% python3 -q
>>> import numpy as np
>>> from numpy import linalg as LA
>>> np.set_printoptions(precision=2, suppress=True, linewidth=140)
>>> tidy = lambda a: np.round(a, 2) + 0
>>> A = np.array([[3, -2, 3, -15, 10, -15],
...     [1, 2, 0, -5, -10, 0],
...     [-2, 2, 2, 10, -10, -10],
...     [-15, 10, -15, -12, 8, -12],
...     [-5, -10, 0, -4, -8, 0],
...     [10, -10, -10, 8, -8, -8]])
>>> A2 = A ** -1
Traceback (most recent call last):
  File "<python-input-5>", line 1, in <module>
    A2 = A ** -1
         ~~^^~~~
ValueError: Integers to negative integer powers are not allowed.
>>> A2 = LA.inv(A)
>>> tidy(LA.det(A) * LA.det(A2))
np.float64(1.0)
>>> np.allclose(A2, A.T)
False
>>> tidy(LA.cond(A))
np.float64(3.98)
>>> (np.abs(A2) > 1e-9).astype(int)
array([[1, 1, 1, 1, 1, 1],
       [1, 1, 1, 1, 1, 1],
       [1, 1, 1, 1, 1, 1],
       [1, 1, 1, 1, 1, 1],
       [1, 1, 1, 1, 1, 1],
       [1, 1, 1, 1, 1, 1]])
>>> tidy(LA.inv(A2))
array([[  3.,  -2.,   3., -15.,  10., -15.],
       [  1.,   2.,   0.,  -5., -10.,   0.],
       [ -2.,   2.,   2.,  10., -10., -10.],
       [-15.,  10., -15., -12.,   8., -12.],
       [ -5., -10.,   0.,  -4.,  -8.,   0.],
       [ 10., -10., -10.,   8.,  -8.,  -8.]])
>>> tidy(A2)
array([[ 0.02,  0.04, -0.02, -0.02, -0.05,  0.03],
       [-0.01,  0.05,  0.01,  0.01, -0.06, -0.02],
       [ 0.02, -0.01,  0.03, -0.03,  0.01, -0.04],
       [-0.02, -0.05,  0.03,  0.  , -0.01,  0.01],
       [ 0.01, -0.06, -0.02,  0.  , -0.01,  0.  ],
       [-0.03,  0.01, -0.04, -0.01,  0.  , -0.01]])
>>> data = np.load("out8.npy")
>>> data
array([[ 0.3 , -0.5 , -1.4 ,  0.1 ,  0.  , -1.8 ,  0.5 , -0.5 ,  0.  ,  0.1 ,  0.5 , -0.8 , -1.  , -1.6 ],
       [-0.2 , -0.6 ,  0.2 ,  0.7 , -1.2 ,  0.2 ,  0.9 , -1.3 ,  0.3 ,  0.2 ,  1.4 , -2.1 , -0.7 ,  1.  ],
       [-0.5 , -0.1 ,  0.2 , -0.8 ,  0.2 , -0.7 , -0.6 ,  0.1 , -0.9 ,  2.1 ,  1.1 , -0.3 , -1.5 ,  1.3 ],
       [ 0.7 , -0.2 ,  0.9 ,  0.7 ,  1.3 ,  0.9 , -0.3 , -1.  , -0.4 , -0.4 , -1.2 , -0.3 ,  0.6 , -0.1 ],
       [-1.  ,  0.5 ,  1.2 ,  0.  , -1.5 ,  0.6 , -0.3 ,  1.  ,  0.4 , -0.3 , -0.6 ,  0.  ,  0.8 , -0.3 ],
       [ 0.  , -0.3 , -0.4 ,  0.8 ,  0.4 , -1.2 ,  0.2 , -0.3 , -0.6 , -0.5 ,  1.3 ,  0.7 , -1.  , -1.2 ],
       [-0.5 ,  0.85,  1.38,  0.06, -1.4 ,  0.53, -0.56,  0.85,  0.6 ,  0.18, -0.52, -0.06,  0.97, -0.54]])
>>> x = np.array([-4, -9, -9, -6, 8, -1, 7, -8, -6, -7, -1, 2, 3, 9])
>>> data @ np.eye(14)[5]
array([-1.8 ,  0.2 , -0.7 ,  0.9 ,  0.6 , -1.2 ,  0.53])
>>> tidy(data @ (2 * x))
array([  8.8 ,  10.4 ,  -1.2 ,  17.6 , -68.  ,   6.2 , -94.58])
>>> tidy(data @ np.ones(14))
array([-6.1 , -1.2 , -0.4 ,  1.2 ,  0.5 , -2.1 ,  1.84])
>>> A2 = np.array([[2, 0, -9],
...     [-3, 5, 6],
...     [-1, -6, 7],
...     [-3, -5, 8],
...     [-2, -7, -9],
...     [-1, 4, -3],
...     [-8, -7, -9],
...     [-1, -7, -4],
...     [-4, 3, 0],
...     [-7, 4, -8],
...     [-7, 6, -2],
...     [2, -7, 6],
...     [-2, 9, 7],
...     [-8, -8, 3]])
>>> LA.matrix_rank(data @ A2)
np.int64(3)
>>> tidy(np.einsum("ij->j", data))
array([-1.2 , -0.35,  2.08,  1.56, -2.2 , -1.47, -0.16, -1.15, -0.6 ,  1.38,  1.98, -2.86, -1.83, -1.44])
>>> f = np.array([0, 9, 2])
>>> tidy(np.cross(data[0, :3], data[6, :3]))
array([0.5 , 0.29, 0.01])
>>> tidy(np.convolve(data[0], f))
array([  0. ,   2.7,  -3.9, -13.6,  -1.9,   0.2, -16.2,   0.9,  -3.5,  -1. ,   0.9,   4.7,  -6.2, -10.6, -16.4,  -3.2])
>>> G = data.T @ data
>>> (data @ data.T).shape
(7, 7)
>>> tidy(LA.eigvalsh(G)[::-1])
array([26.33, 14.79, 10.12, 10.06,  2.94,  2.44,  0.32,  0.  ,  0.  ,  0.  ,  0.  ,  0.  ,  0.  ,  0.  ])
>>> np.allclose(G, G.T)
True
>>> tidy(np.trace(G)), tidy((data ** 2).sum())
(np.float64(66.99), np.float64(66.99))
>>> tidy(LA.norm(data, axis=0))
array([1.46, 1.31, 2.52, 1.51, 2.75, 2.58, 1.4 , 2.18, 1.39, 2.23, 2.68, 2.39, 2.58, 2.66])
>>> tidy(LA.norm(data) ** 2 / LA.norm(data, 2) ** 2)
np.float64(2.54)
>>> feats = np.load("m.npy")
>>> feats
array([[ 3.02,  1.98,  1.03, -0.15,  3.01,  0.97,  2.02,  1.15,  2.08,  2.06,  0.96,  0.94,  0.99,  2.99],
       [ 3.01,  1.96,  0.99,  0.06,  2.95,  1.09,  1.96,  1.  ,  2.04,  1.98,  0.89,  0.97,  1.02,  2.96],
       [ 2.96,  1.99,  0.91,  0.01,  3.05,  0.94,  2.04,  0.92,  1.95,  1.99,  0.96,  0.98,  1.01,  2.96],
       [ 3.01,  2.04,  0.99,  0.  ,  3.  ,  0.96,  1.95,  1.03,  2.02,  2.02,  0.99,  1.04,  1.  ,  3.04],
       [ 3.  ,  2.08,  0.96,  0.04,  2.95,  1.08,  1.97,  0.99,  1.94,  1.96,  1.  ,  1.01,  1.01,  3.  ],
       [ 3.01,  1.98,  1.  ,  0.13,  2.95,  0.99,  2.05,  0.97,  2.02,  2.05,  1.  ,  0.96,  0.98,  2.96],
       [ 2.94,  2.01,  0.99,  0.02,  3.05,  0.98,  2.05,  1.07,  2.  ,  2.02,  1.05,  1.08,  0.96,  3.02],
       [ 3.05,  1.98,  0.91,  0.  ,  2.97,  1.07,  1.96,  1.09,  2.05,  2.05,  1.01,  0.98,  1.  ,  3.  ],
       [ 3.08,  2.02,  0.94,  0.  ,  2.96,  0.9 ,  1.98,  1.02,  2.05,  1.98,  1.  ,  0.92,  1.01,  2.95],
       [ 2.97,  1.97,  1.02,  0.  ,  2.99,  0.94,  1.91,  1.03,  1.97,  2.04,  1.07,  1.06,  1.  ,  3.04],
       [ 0.01,  1.02, -0.04,  0.01,  0.98,  3.03,  0.99, -0.02,  0.03,  1.01,  2.02,  0.91,  2.02,  0.9 ],
       [ 0.05,  0.91, -0.03,  0.01,  1.  ,  2.97,  0.91, -0.02,  0.02,  0.98,  1.87,  0.97,  2.  ,  0.97],
       [ 0.11,  1.01, -0.06, -0.09,  1.  ,  2.96,  0.92, -0.06,  0.08,  1.11,  2.  ,  1.06,  1.97,  0.93],
       [ 0.04,  0.93,  0.07,  0.07,  0.96,  3.07,  0.99, -0.04, -0.01,  0.93,  2.04,  0.98,  1.98,  1.06],
       [-0.1 ,  1.  , -0.03,  0.1 ,  0.98,  2.99,  1.05,  0.01, -0.04,  1.07,  1.98,  0.97,  2.07,  1.02],
       [ 0.05,  0.99,  0.04, -0.03,  0.94,  3.06,  1.08, -0.03,  0.02,  0.94,  1.9 ,  1.04,  2.06,  0.96],
       [-0.02,  1.02,  0.01, -0.04,  0.98,  3.02,  0.97, -0.04,  0.06,  0.95,  2.03,  1.02,  1.97,  1.06],
       [-0.08,  1.01, -0.03, -0.04,  1.01,  3.02,  0.99,  0.  , -0.03,  0.94,  1.9 ,  0.97,  2.07,  0.95],
       [ 0.04,  1.03, -0.08,  0.04,  1.05,  3.04,  1.03, -0.01,  0.08,  0.97,  2.  ,  0.97,  1.94,  0.98],
       [-0.07,  1.06, -0.05, -0.01,  1.12,  3.02,  1.08, -0.01, -0.06,  0.98,  1.99,  0.97,  2.07,  1.01],
       [ 3.01, -0.1 ,  0.03,  3.03,  2.04,  0.97,  1.98,  3.01,  1.97,  1.98,  1.02,  2.92,  1.96,  1.05],
       [ 3.05,  0.05,  0.01,  2.99,  1.93,  1.05,  1.95,  2.88,  1.98,  2.  ,  0.97,  2.97,  2.  ,  0.98],
       [ 3.07,  0.08,  0.01,  3.07,  1.94,  1.14,  1.97,  2.99,  1.98,  2.02,  1.05,  3.09,  2.1 ,  0.93],
       [ 2.94,  0.05,  0.08,  3.01,  1.92,  1.02,  1.99,  2.96,  1.96,  1.96,  0.87,  3.03,  2.02,  1.03],
       [ 2.99, -0.03, -0.01,  3.  ,  1.99,  1.09,  2.09,  3.06,  1.95,  2.02,  1.03,  3.  ,  2.03,  1.02],
       [ 3.02,  0.02, -0.13,  2.97,  2.05,  0.99,  1.97,  3.09,  2.02,  2.03,  1.  ,  3.  ,  2.01,  0.99],
       [ 2.91, -0.05,  0.05,  3.04,  1.98,  0.93,  1.98,  3.04,  1.99,  2.  ,  1.03,  2.94,  2.09,  1.  ],
       [ 3.02, -0.08, -0.08,  3.02,  2.03,  0.99,  1.97,  2.96,  1.97,  2.01,  1.  ,  3.06,  2.  ,  1.04],
       [ 3.05, -0.07, -0.09,  2.99,  2.02,  1.05,  2.01,  3.02,  2.04,  1.92,  1.08,  3.06,  2.01,  1.01],
       [ 3.1 ,  0.07,  0.03,  2.93,  1.93,  0.93,  2.01,  2.96,  2.01,  1.98,  1.06,  3.  ,  2.  ,  1.01]])
>>> x = np.array([-2, 2, -3, 2, 3, -3, -3, -3, 0, 1, -2, -1, 2, 1])
>>> y = feats @ x
>>> beta, lr = np.zeros(14), 1 / LA.norm(feats, 2) ** 2
>>> for i in range(50):
...     beta -= lr * feats.T @ (feats @ beta - y)
...     if i % 10 == 0: print(i, round(LA.norm(feats @ beta - y), 2))
... 
0 12.57
10 4.32
20 2.38
30 2.11
40 2.08
>>> tidy(beta)
array([-0.09,  0.18,  0.2 , -0.69, -0.07, -0.77, -0.29, -0.49, -0.05, -0.28, -0.51, -0.73, -0.75,  0.15])
